$ python3 -q
>>> import numpy as np
>>> import numpy.linalg as la
>>> np.set_printoptions(precision=2, suppress=True, linewidth=120)
>>> rd = lambda a: np.round(a, 2) + 0
>>> X = np.loadtxt("dump.csv", delimiter=",")
>>> rd(X)
array([[ 0.5 ,  0.  ,  0.87],
       [ 0.  ,  1.  ,  0.  ],
       [-0.87,  0.  ,  0.5 ]])
>>> rng = np.random.default_rng(8829)
>>> labels = rng.permutation(3)
>>> labels
array([0, 2, 1])
>>> Y = X[labels][:, labels]
>>> np.allclose(Y, X)
False
>>> rd(Y)
array([[ 0.5 ,  0.87,  0.  ],
       [-0.87,  0.5 ,  0.  ],
       [ 0.  ,  0.  ,  1.  ]])
>>> np.trace(Y)
np.float64(2.0)
>>> rd(np.sort(la.eigvals(X).real))
array([0.5, 0.5, 1. ])
>>> rd(la.det(X))
np.float64(1.0)
>>> (X != 0).astype(int)
array([[1, 0, 1],
       [0, 1, 0],
       [1, 0, 1]])
>>> np.flatnonzero(la.matrix_power((X != 0) + (X.T != 0) + np.eye(3), 3)[2])
array([0, 2])
>>> rd(np.einsum("ij,ji->", X, X))
np.float64(0.0)
>>> np.einsum("ii->", X)
np.float64(2.0)
>>> rd(la.det(X[::-1]))
np.float64(-1.0)
>>> np.poly(X)
array([ 1., -2.,  2., -1.])
>>> rd(la.eigvals(X))
array([0.5+0.87j, 0.5-0.87j, 1. +0.j  ])
>>> x = np.array([3, 3, 0])
>>> rd(np.sort(np.abs(np.degrees(np.angle(la.eigvals(X))))))
array([ 0., 60., 60.])
>>> rd(X.T @ (X @ x))
array([3., 3., 0.])
>>> rd(la.inv(X))
array([[ 0.5 ,  0.  , -0.87],
       [ 0.  ,  1.  ,  0.  ],
       [ 0.87,  0.  ,  0.5 ]])
>>> rd(np.abs(la.eigvals(X)))
array([1., 1., 1.])
>>> Y = np.array([[1, -2, 0], [-2, -2, 1]])
>>> cent = np.kron(Y, X)
>>> la.matrix_rank(cent)
np.int64(6)
